$ ipython --no-banner

In [1]: import numpy as np

In [2]: np.set_printoptions(precision=2, suppress=True, linewidth=120)

In [3]: def tidy(a):
   ...:     return np.round(a, 2) + 0
   ...: 

In [4]: m1 = np.loadtxt("out0.csv", delimiter=",")

In [5]: m1
Out[5]: 
array([[-0.8,  0.3,  0.8,  0.8, -0.6,  0.7, -0.9,  1.8,  1.1],
       [ 1.9, -0.3, -1.9, -0.3,  2.6,  0.2, -0.5,  1.6,  0.8],
       [-0.8,  0.1,  0.1, -0.3, -0.8,  0.3,  0.7,  2. , -0.1],
       [ 0.7, -0.2,  0.7, -1.2,  0. ,  1.1, -0.1, -1.3,  0.7],
       [ 1.9,  0.2,  1.4, -0.7,  1.3,  0.1,  0.7, -1.1, -2.9],
       [ 2. ,  1.2, -0.7, -2. ,  0.4, -1.2,  0.5, -0.8,  0.9],
       [ 0.4, -1.6, -0.4,  1. , -0.1,  0. ,  0.1,  0. , -0.4],
       [ 0.2,  0.2, -0.5, -0.4,  0. ,  0.3, -1.4,  0.5,  1.2],
       [ 1. , -0.1,  0.5,  0. ,  0.1,  0.5,  0. , -0.5, -1. ],
       [ 0.5, -0.9, -1.9,  0.4,  0. ,  0.5,  0.6, -0.8, -0.4],
       [-1.5,  0.6, -0.5,  0.7,  0.5, -0.6,  1.1, -0.2,  1.2],
       [-0.8, -0.7, -1.3, -1.1,  1. ,  0.5,  0. ,  0.4, -0.8],
       [ 0.6, -0.5, -0.2,  1.7,  1.4, -2.7,  2. ,  1.3,  1.5],
       [ 1.5,  1.1, -1.5, -0.6, -0.6, -0.3, -0.2,  1.5,  0.8],
       [ 0. , -2.4,  1.5, -1. , -0.4, -2.2,  0.7, -0.2,  0.2],
       [-1.4,  0.6, -1.1, -1.7,  0. , -1.2, -0.6,  0. ,  0.9],
       [ 0.8,  0.6, -1.7,  2. ,  0.1,  0.6, -0.3,  0. , -0.2],
       [-0.2,  1.5, -2. ,  0.3,  0.1, -0.4,  1.8,  1. ,  1. ],
       [-0.9, -1.2,  0.5, -0.1,  0.2,  2.2, -1. ,  1.1,  1.1],
       [-0.6,  0.5,  0.6, -1.4,  0. , -0.2,  1. ,  0.5,  1.1],
       [ 0.9,  0.9, -0.5,  1. , -1.1, -0.7,  1.6,  0.7,  0.2],
       [-0.5,  0.2, -0.6,  0. ,  0.3,  1.8, -0.4, -0.7, -1.9],
       [ 0.6,  0.6,  0.1,  1.2,  0.1, -0.5,  0. ,  0.1,  0.8],
       [ 0.7, -0.2,  0.6,  0.4, -0.7,  0.4, -2.5,  0.5, -2. ],
       [-1. ,  0.6,  2.4, -0.5, -0.3, -0.7, -0.1,  0.1,  0.5],
       [-0.4, -0.2, -0.7,  1.1, -0.6,  0.1, -1.2, -0.6,  0. ],
       [ 0.8,  1.6,  1.6, -0.1,  0.6, -0.7,  0.8,  0.6,  0.6],
       [-1.4,  1.3, -0.5,  0.1,  1.9,  0.7, -0.6,  0.3,  0.7],
       [ 1.2, -0.6,  3.9,  3.6, -2.1,  1.2, -0.9,  2.1, -0.3],
       [ 0.8, -1. , -1.1,  0.5,  0.3, -1.1, -0.3, -1.4, -0.7],
       [ 0.8, -0.8, -0.1, -1.3, -0.3, -1.9, -0.4,  0.5, -1.3],
       [ 0.5,  1.5,  2. ,  1.9,  1.8,  0.2,  0. , -1.5, -0.6],
       [-0.4,  0.5, -0.4,  1.2, -0.7, -0.5, -0.4,  0.1, -0.1],
       [-0.2,  0. ,  0.2,  0.2, -0.4,  0.7, -0.9, -0.3,  0.9],
       [-0.7, -1.6, -1. ,  1.2, -0.5,  1.2,  0.7, -0.5, -1.5],
       [ 0.9, -0.7,  0.2,  1.1,  1.4, -1.4,  0.2, -0.1,  0.2],
       [-0.6,  0.2, -0.3, -0.5,  1.3, -1.6,  1.9,  0.6,  0.1],
       [ 3.2, -1.4, -0.8,  0. ,  0.5, -0.6, -1.6, -0.9, -0.1],
       [-1.1, -0.2, -0.2, -3.2, -1. ,  1. , -0.5, -0.5,  1. ],
       [ 0.2,  0.2, -0.6, -0.7, -0.3, -1.4,  0.3,  1.4,  2.3],
       [-1. ,  0.9,  0.4,  0.1, -2.2, -1.7, -0.1,  0.8, -0.4],
       [ 1.2,  0.1,  1.4,  2.3,  1. , -0.8, -0.5, -0.4,  0.8],
       [ 0.4,  0.3,  0.9, -1. , -1.4,  0.6,  0.2,  1.3, -0.4],
       [-0.5,  1.1, -1.3,  0.5, -1.5,  0.9, -2.2,  0.9, -1.2]])

In [6]: G = np.cov(m1, rowvar=False)

In [7]: tidy(np.polyfit(m1[:, 1], m1[:, 8], 1))
Out[7]: array([0.24, 0.09])

In [8]: np.argsort(-m1.std(axis=0).round(6), kind="stable")
Out[8]: array([3, 2, 5, 8, 0, 4, 6, 7, 1])

In [9]: G.shape
Out[9]: (9, 9)

In [10]: np.argwhere(np.triu(np.abs(np.corrcoef(m1.T)) > 0.8, 1))
Out[10]: array([], shape=(0, 2), dtype=int64)

In [11]: u, v = m1[41], m1[0]

In [12]: tidy(u @ u)
Out[12]: np.float64(11.39)

In [13]: tidy(u @ v)
Out[13]: np.float64(1.48)

In [14]: pr = (u @ v) / (u @ u) * u

In [15]: tidy(pr)
Out[15]: array([ 0.16,  0.01,  0.18,  0.3 ,  0.13, -0.1 , -0.06, -0.05,  0.1 ])

In [16]: np.linalg.matrix_rank(np.outer(u, v))
Out[16]: np.int64(1)
